In [1]: import numpy as np

In [2]: import numpy.linalg as la

In [3]: np.set_printoptions(precision=2, suppress=True, linewidth=120, floatmode="fixed")

In [4]: mat = np.load("data.npy")

In [5]: print(mat)
[[1 2 5]
 [0 2 1]
 [0 0 6]]

In [6]: # triangular

In [7]: mat.mean(axis=0)
Out[7]: array([0.33, 1.33, 4.00])

In [8]: np.abs(mat).max()
Out[8]: np.int64(6)

In [9]: np.count_nonzero(mat)
Out[9]: np.int64(6)

In [10]: np.round(la.norm(mat), 2)
Out[10]: np.float64(8.43)

In [11]: la.matrix_rank(mat)
Out[11]: np.int64(3)

In [12]: mat.sum(axis=1)
Out[12]: array([8, 3, 6])

In [13]: np.diff(mat, axis=0)
Out[13]: 
array([[-1,  0, -4],
       [ 0, -2,  5]])

In [14]: ev, vecs = la.eig(mat)

In [15]: np.sort(la.eigvals(mat.T))
Out[15]: array([1.00, 2.00, 6.00])

In [16]: np.prod(ev)
Out[16]: np.float64(12.0)

In [17]: other = np.array([[1, 5], [4, 5]])

In [18]: M = np.kron(np.eye(2, dtype=int), other)

In [19]: M
Out[19]: 
array([[1, 5, 0, 0],
       [4, 5, 0, 0],
       [0, 0, 1, 5],
       [0, 0, 4, 5]])

In [20]: print(np.einsum("ii->", M))
12

In [21]: print(la.eigvals(M))
[-1.90  7.90 -1.90  7.90]

In [22]: np.einsum("ij,ji->", M, M)
Out[22]: np.int64(132)

In [23]: round(la.det(2 * M), 2), np.round(la.det(M), 2)
Out[23]: (np.float64(3600.0), np.float64(225.0))

In [24]: x = np.array([2, 3, 3, 2])

In [25]: target = M @ x

In [26]: target
Out[26]: array([17, 23, 13, 22])

In [27]: la.solve(M.T, M[1])
Out[27]: array([0.00, 1.00, 0.00, 0.00])

In [28]: la.solve(M, M[:, 1])
Out[28]: array([0.00, 1.00, 0.00, 0.00])

In [29]: print(la.solve(M, target))
[2.00 3.00 3.00 2.00]

In [30]: O, Rm = la.qr(M)

In [31]: np.abs(np.diag(Rm))
Out[31]: array([4.12, 3.64, 4.12, 3.64])

In [32]: Rm
Out[32]: 
array([[-4.12, -6.06,  0.00,  0.00],
       [ 0.00, -3.64,  0.00,  0.00],
       [ 0.00,  0.00, -4.12, -6.06],
       [ 0.00,  0.00,  0.00, -3.64]])

In [33]: O
Out[33]: 
array([[-0.24, -0.97,  0.00,  0.00],
       [-0.97,  0.24,  0.00,  0.00],
       [-0.00, -0.00, -0.24, -0.97],
       [-0.00, -0.00, -0.97,  0.24]])

In [34]: np.round(np.trace(O @ O.T), 2)
Out[34]: np.float64(4.0)

In [35]: np.round(abs(Rm[0, 0]), 2), round(float(la.norm(M[:, 0])), 2)
Out[35]: (np.float64(4.12), 4.12)

In [36]: other = np.array([[0, 2, -5], [-1, 1, 2]])

In [37]: W2 = np.kron(other, M)

In [38]: print(W2.shape)
(8, 12)

In [39]: F = np.loadtxt("m.csv", delimiter=",")

In [40]: print(F)
[[ 0.35 -0.75  0.49 -1.00  0.88 -0.65 -0.99 -0.92 -1.00 -0.15]
 [-0.98 -0.96 -0.67  0.74 -0.71  0.41  0.29 -0.68  0.74  0.92]
 [-0.89 -0.85 -0.91 -0.04  0.23  0.85  0.62 -0.85  0.79  0.06]
 [ 1.00  0.92  0.59  0.89 -0.86 -0.98  0.13  1.00  0.47 -0.90]
 [ 0.97 -0.95  0.13  0.73 -0.97 -0.98 -0.77  0.89 -0.60  0.80]
 [-1.00 -1.00 -0.99  0.90 -0.76  0.99  0.85 -1.00  0.99  1.00]
 [-0.79  0.45  0.59  0.60 -0.17  0.12  0.19  0.16  0.35  0.57]
 [ 0.31 -0.58  0.66 -0.92  0.09 -0.79 -0.94 -0.31 -0.99  0.49]
 [-1.00 -0.75  0.77 -0.96  0.73  0.61 -0.92 -0.98 -0.99  0.96]
 [-0.82 -1.00 -0.89  0.99 -0.99 -0.53  0.59  0.26  0.98  0.98]
 [-0.97 -0.92 -0.98 -0.77  0.77  0.97  0.65 -0.98  0.70 -0.36]
 [ 0.92 -1.00 -0.99 -0.92 -0.24 -0.18 -0.54 -0.86 -0.62 -0.55]
 [-0.89  1.00  0.90 -0.85  0.97  0.88  0.15 -0.55 -0.62 -0.76]
 [-0.98 -1.00 -0.88  0.87 -0.97 -0.32 -0.23 -0.74  0.62  0.99]
 [ 0.82 -0.95 -0.42  0.56 -0.89 -0.87 -0.49  0.56 -0.18  0.67]
 [-1.00 -1.00 -0.26  0.82 -0.96 -0.54 -0.66 -0.71 -0.15  1.00]
 [-0.98  0.52 -0.99 -0.94  0.99  1.00  0.97 -0.99  0.96 -0.98]
 [-0.05  0.94  0.86 -1.00  0.97  0.31 -0.90 -0.76 -1.00 -0.80]
 [-1.00 -0.88 -1.00  0.99  0.13  1.00  1.00 -0.97  1.00  0.18]
 [-0.29  0.53  0.28 -0.92  0.82  0.41 -0.52 -0.66 -0.87 -0.52]
 [ 0.09  0.87  0.94 -0.98  0.88 -0.45 -0.94 -0.42 -1.00 -0.31]
 [-0.86  0.96  0.41 -0.44  0.91  0.91  0.64 -0.54  0.45 -0.71]
 [ 0.42  0.94  0.95 -0.94  0.80 -0.53 -0.89  0.09 -0.99 -0.39]
 [ 0.80 -0.90 -0.37  0.77 -0.90 -0.84 -0.21  0.68  0.31  0.64]
 [-1.00  0.69 -0.11  0.02  0.92  1.00  0.88 -0.98  0.91  0.54]
 [-1.00  0.95  0.46 -0.97  0.99  0.99  0.24 -0.98 -0.61 -0.58]
 [ 1.00  0.96 -0.68  0.31  0.25 -0.46  0.82  0.96  0.88 -1.00]
 [-0.99 -1.00 -1.00  0.96 -0.97  0.91  0.93 -0.97  1.00  0.96]
 [ 1.00  0.96 -0.17 -0.11 -0.20 -0.97  0.11  1.00 -0.04 -1.00]
 [-1.00  0.95 -0.08  0.63  0.86  0.99  0.96 -0.76  0.98 -0.35]
 [ 0.53  1.00  1.00 -0.62  0.95 -0.06 -0.29  0.86 -0.88 -0.87]
 [-1.00  0.33 -0.03 -0.41  0.94  1.00  0.76 -0.99  0.74  0.82]
 [ 0.63 -0.28 -0.99  0.11  0.59  0.94  0.95 -0.58  0.99 -0.96]
 [ 1.00  1.00  0.52 -0.90  0.93 -0.13  0.08  0.79 -0.65 -1.00]
 [-0.60 -0.62  0.73  0.59 -0.78 -0.77 -0.64  0.39 -0.56  0.92]
 [ 1.00 -0.86 -0.94  0.99 -0.98 -0.88  0.89  0.98  1.00 -0.49]
 [-1.00 -0.85  0.58 -0.93  0.85  0.96 -0.77 -1.00 -0.95  0.99]
 [ 0.31  0.07  0.99 -0.98  0.19 -0.97 -1.00  0.03 -1.00  0.84]
 [ 0.27  0.98  1.00 -0.98  0.24 -1.00 -1.00  0.85 -1.00  0.95]
 [ 1.00  0.18  0.56 -0.94 -0.04 -0.97 -0.95  0.81 -0.99 -0.80]
 [ 0.85 -0.18 -0.97 -0.36  0.62  0.84  0.85 -0.47  0.91 -0.96]]

In [41]: np.kron(np.eye(2, dtype=int), mat)
Out[41]: 
array([[1, 2, 5, 0, 0, 0],
       [0, 2, 1, 0, 0, 0],
       [0, 0, 6, 0, 0, 0],
       [0, 0, 0, 1, 2, 5],
       [0, 0, 0, 0, 2, 1],
       [0, 0, 0, 0, 0, 6]])

In [42]: round(float(la.eigvals(mat).sum().real), 2)
Out[42]: 9.0

In [43]: print(la.eigvals(mat))
[1.00 2.00 6.00]

In [44]: np.einsum("ii->", mat)
Out[44]: np.int64(9)
